$ ipython --no-banner

In [1]: import numpy as np

In [2]: from numpy import linalg as LA

In [3]: np.set_printoptions(precision=3, suppress=True, linewidth=100, sign=" ")

In [4]: def tidy(a):
   ...:     return np.round(a, 3) + 0
   ...: 

In [5]: feats = np.array([[2, 3, 0, 0, 0, 0],
   ...:     [3, 2, 0, 0, 0, 0],
   ...:     [3, 0, 0, 0, 0, 0],
   ...:     [0, 0, 2, 3, 0, 0],
   ...:     [0, 0, 3, 2, 0, 0],
   ...:     [0, 0, 3, 0, 0, 0],
   ...:     [0, 0, 0, 0, 2, 3],
   ...:     [0, 0, 0, 0, 3, 2],
   ...:     [0, 0, 0, 0, 3, 0]])

In [6]: print(tidy(LA.norm(feats[1], 1)), tidy(LA.norm(feats[1], np.inf)))
5.0 3.0

In [7]: tidy(LA.norm(feats) ** 2 / LA.norm(feats, 2) ** 2)
Out[7]: np.float64(3.464)

In [8]: tidy(LA.norm(feats, 2))
Out[8]: np.float64(5.506)

In [9]: tidy(LA.norm(feats[1] - feats[3]))
Out[9]: np.float64(5.099)

In [10]: th = np.radians(120)

In [11]: Rm = np.eye(6)

In [12]: Rm[0, 0] = Rm[4, 4] = np.cos(th)

In [13]: Rm[0, 4], Rm[4, 0] = -np.sin(th), np.sin(th)

In [14]: tidy(Rm)
Out[14]: 
array([[-0.5  ,  0.   ,  0.   ,  0.   , -0.866,  0.   ],
       [ 0.   ,  1.   ,  0.   ,  0.   ,  0.   ,  0.   ],
       [ 0.   ,  0.   ,  1.   ,  0.   ,  0.   ,  0.   ],
       [ 0.   ,  0.   ,  0.   ,  1.   ,  0.   ,  0.   ],
       [ 0.866,  0.   ,  0.   ,  0.   , -0.5  ,  0.   ],
       [ 0.   ,  0.   ,  0.   ,  0.   ,  0.   ,  1.   ]])

In [15]: other = feats @ Rm.T

In [16]: tidy(np.abs(other - feats).max(axis=0))
Out[16]: array([ 4.5,  0. ,  0. ,  0. ,  4.5,  0. ])

In [17]: tidy(other)
Out[17]: 
array([[-1.   ,  3.   ,  0.   ,  0.   ,  1.732,  0.   ],
       [-1.5  ,  2.   ,  0.   ,  0.   ,  2.598,  0.   ],
       [-1.5  ,  0.   ,  0.   ,  0.   ,  2.598,  0.   ],
       [ 0.   ,  0.   ,  2.   ,  3.   ,  0.   ,  0.   ],
       [ 0.   ,  0.   ,  3.   ,  2.   ,  0.   ,  0.   ],
       [ 0.   ,  0.   ,  3.   ,  0.   ,  0.   ,  0.   ],
       [-1.732,  0.   ,  0.   ,  0.   , -1.   ,  3.   ],
       [-2.598,  0.   ,  0.   ,  0.   , -1.5  ,  2.   ],
       [-2.598,  0.   ,  0.   ,  0.   , -1.5  ,  0.   ]])

In [18]: tidy(LA.svd(feats, compute_uv=False)), tidy(LA.svd(other, compute_uv=False))
Out[18]: 
(array([ 5.506,  5.506,  5.506,  2.164,  2.164,  2.164]),
 array([ 5.506,  5.506,  5.506,  2.164,  2.164,  2.164]))

In [19]: np.allclose(feats @ feats.T, other @ other.T)
Out[19]: True

In [20]: other = np.c_[feats[:, :5] @ np.array([[3, 3, 0, 2, 1],
    ...:     [2, 2, 0, 3, 1],
    ...:     [1, 0, 0, 0, 3],
    ...:     [2, 0, 2, 2, 3],
    ...:     [1, 1, 0, 1, 0]]), np.array([1, 1, -1, 9, -7, -5, -3, 4, -5])]

In [21]: other
Out[21]: 
array([[12, 12,  0, 13,  5,  1],
       [13, 13,  0, 12,  5,  1],
       [ 9,  9,  0,  6,  3, -1],
       [ 8,  0,  6,  6, 15,  9],
       [ 7,  0,  4,  4, 15, -7],
       [ 3,  0,  0,  0,  9, -5],
       [ 2,  2,  0,  2,  0, -3],
       [ 3,  3,  0,  3,  0,  4],
       [ 3,  3,  0,  3,  0, -5]])

In [22]: tidy(LA.norm(other - feats @ LA.lstsq(feats, other)[0], axis=0))
Out[22]: array([  0.   ,   0.   ,   0.   ,   0.   ,   0.   ,  10.198])

In [23]: LA.matrix_rank(other)
Out[23]: np.int64(6)

In [24]: print(tidy(LA.lstsq(feats, other[:, 0])[0]))
[ 3.  2.  1.  2.  1.  0.]

In [25]: O, evecs = LA.qr(other[:, :2])[0], LA.qr(other[:, 2:])[0]

In [26]: sig = LA.svd(O.T @ evecs, compute_uv=False)

In [27]: print(tidy(np.degrees(np.arccos(sig.clip(0, 1)))))
[ 2.865  9.094]

In [28]: tidy(LA.norm(O @ O.T - evecs @ evecs.T, 2))
Out[28]: np.float64(1.0)

In [29]: tidy(sig)
Out[29]: array([ 0.999,  0.987])

In [30]: arr = np.array([[1, 1, 0, 0], [0, 2, 0, 0], [0, 0, 1, 1], [0, 0, 0, 2]])

In [31]: np.allclose(arr, arr.T)
Out[31]: False

In [32]: tidy(LA.det(arr))
Out[32]: np.float64(4.0)

In [33]: (arr - arr.T) / 2
Out[33]: 
array([[ 0. ,  0.5,  0. ,  0. ],
       [-0.5,  0. ,  0. ,  0. ],
       [ 0. ,  0. ,  0. ,  0.5],
       [ 0. ,  0. , -0.5,  0. ]])

In [34]: (arr + arr.T) / 2
Out[34]: 
array([[ 1. ,  0.5,  0. ,  0. ],
       [ 0.5,  2. ,  0. ,  0. ],
       [ 0. ,  0. ,  1. ,  0.5],
       [ 0. ,  0. ,  0.5,  2. ]])

In [35]: np.trace(arr)
Out[35]: np.int64(6)

In [36]: (LA.matrix_power((arr != 0) + (arr.T != 0) + np.eye(4), 4) > 0).astype(int)
Out[36]: 
array([[ 1,  1,  0,  0],
       [ 1,  1,  0,  0],
       [ 0,  0,  1,  1],
       [ 0,  0,  1,  1]])

In [37]: arr @ arr
Out[37]: 
array([[ 1,  3,  0,  0],
       [ 0,  4,  0,  0],
       [ 0,  0,  1,  3],
       [ 0,  0,  0,  4]])

In [38]: tidy(np.sort(LA.eigvals(arr).real))
Out[38]: array([ 1.,  1.,  2.,  2.])

In [39]: evals, evecs = LA.eig(arr)

In [40]: evals
Out[40]: array([ 1.,  2.,  1.,  2.])

In [41]: print(tidy(np.sort(LA.eigvals(arr @ arr))))
[ 1.  1.  4.  4.]

In [42]: other = LA.inv(arr)

In [43]: other
Out[43]: 
array([[ 1. , -0.5,  0. ,  0. ],
       [ 0. ,  0.5,  0. ,  0. ],
       [ 0. ,  0. ,  1. , -0.5],
       [ 0. ,  0. ,  0. ,  0.5]])

In [44]: tidy(LA.cond(arr))
Out[44]: np.float64(2.618)

In [45]: tidy(LA.inv(other))
Out[45]: 
array([[ 1.,  1.,  0.,  0.],
       [ 0.,  2.,  0.,  0.],
       [ 0.,  0.,  1.,  1.],
       [ 0.,  0.,  0.,  2.]])

In [46]: m1 = np.tanh(np.array([[0.4, 0.3],
    ...:     [0.3, -0.1],
    ...:     [0.6, -0.7],
    ...:     [1.2, 0.9],
    ...:     [-1.1, -0.8],
    ...:     [-2.1, 0.2],
    ...:     [0.2, -0.1],
    ...:     [-1.5, 0.6],
    ...:     [0.5, -0.4],
    ...:     [-1.5, -0.4],
    ...:     [0.2, 0.4],
    ...:     [0.9, -0.6],
    ...:     [-1.2, 1.7],
    ...:     [1.1, -0.2],
    ...:     [1.0, 1.1],
    ...:     [-0.3, -0.2],
    ...:     [-1.0, -0.8],
    ...:     [-0.2, 0.6],
    ...:     [-0.1, 0.3],
    ...:     [0.6, -0.1],
    ...:     [-0.4, 1.5],
    ...:     [2.7, -0.7],
    ...:     [-2.6, 2.2]]) @ np.array([[-0.3, 0.4, 1.5, 0.3], [-0.3, -0.3, 1.0, 1.6]]))

In [47]: tidy(m1)
Out[47]: 
array([[-0.207,  0.07 ,  0.716,  0.537],
       [-0.06 ,  0.149,  0.336, -0.07 ],
       [ 0.03 ,  0.422,  0.197, -0.735],
       [-0.558,  0.207,  0.991,  0.947],
       [ 0.515, -0.197, -0.985, -0.923],
       [ 0.515, -0.716, -0.995, -0.3  ],
       [-0.03 ,  0.11 ,  0.197, -0.1  ],
       [ 0.264, -0.653, -0.929,  0.47 ],
       [-0.03 ,  0.31 ,  0.336, -0.454],
       [ 0.515, -0.446, -0.99 , -0.797],
       [-0.178, -0.04 ,  0.604,  0.604],
       [-0.09 ,  0.493,  0.635, -0.598],
       [-0.149, -0.757, -0.1  ,  0.982],
       [-0.264,  0.462,  0.896,  0.01 ],
       [-0.558,  0.07 ,  0.989,  0.968],
       [ 0.149, -0.06 , -0.572, -0.388],
       [ 0.493, -0.159, -0.98 , -0.919],
       [-0.119, -0.254,  0.291,  0.716],
       [-0.06 , -0.129,  0.149,  0.422],
       [-0.149,  0.264,  0.664,  0.02 ],
       [-0.319, -0.544,  0.716,  0.979],
       [-0.537,  0.859,  0.998, -0.3  ],
       [ 0.119, -0.935, -0.935,  0.992]])

In [48]: Xs = m1 - m1.mean(axis=0)

In [49]: Uu, sig, Vh = LA.svd(Xs, full_matrices=False)

In [50]: tidy(sig)
Out[50]: array([ 4.273,  3.215,  0.562,  0.28 ])

In [51]: np.abs(Vh[0]).argmax()
Out[51]: np.int64(2)

In [52]: np.searchsorted(np.cumsum(sig ** 2) / (sig ** 2).sum(), 0.9) + 1
Out[52]: np.int64(2)

In [53]: tidy(Vh[0] * np.sign(Vh[0, np.abs(Vh[0]).argmax()]))
Out[53]: array([-0.351,  0.258,  0.79 ,  0.432])

In [54]: tidy(sig ** 2 / (sig ** 2).sum())
Out[54]: array([ 0.63 ,  0.356,  0.011,  0.003])

In [55]: W0 = np.load("run3.npy")

In [56]: tidy(W0)
Out[56]: 
array([[ 0.32 ,  0.441,  0.448,  0.379, -0.6  ],
       [ 0.053,  0.177, -0.629,  0.739,  0.155],
       [-0.267, -0.596,  0.496,  0.555,  0.141],
       [ 0.053, -0.57 , -0.394, -0.052, -0.717],
       [-0.906,  0.308, -0.048,  0.011, -0.286]])

In [57]: rng = np.random.default_rng(489)

In [58]: labels = rng.permutation(5)

In [59]: labels
Out[59]: array([ 4,  2,  0,  3,  1])

In [60]: other = W0[labels][:, labels]

In [61]: tidy(LA.det(other)), tidy(LA.det(W0[labels]))
Out[61]: (np.float64(-1.0), np.float64(1.0))

In [62]: print(tidy(np.diag(other)))
[-0.286  0.496  0.32  -0.052  0.177]

In [63]: vec = np.array([1, -1, 1, 3, 3])

In [64]: print(tidy(LA.inv(W0)))
[[ 0.32   0.053 -0.267  0.053 -0.906]
 [ 0.441  0.177 -0.596 -0.57   0.308]
 [ 0.448 -0.629  0.496 -0.394 -0.048]
 [ 0.379  0.739  0.555 -0.052  0.011]
 [-0.6    0.155  0.141 -0.717 -0.286]]

In [65]: other = W0 / LA.norm(W0, axis=1, keepdims=True)

In [66]: gram = other @ other.T

In [67]: (gram - 2 * np.eye(5)).round(6).argmax(axis=1)
Out[67]: array([ 1,  0,  0,  0,  0])

In [68]: np.argwhere(np.triu(np.abs(gram) > 0.95, 1))
Out[68]: array([], shape=(0, 2), dtype=int64)
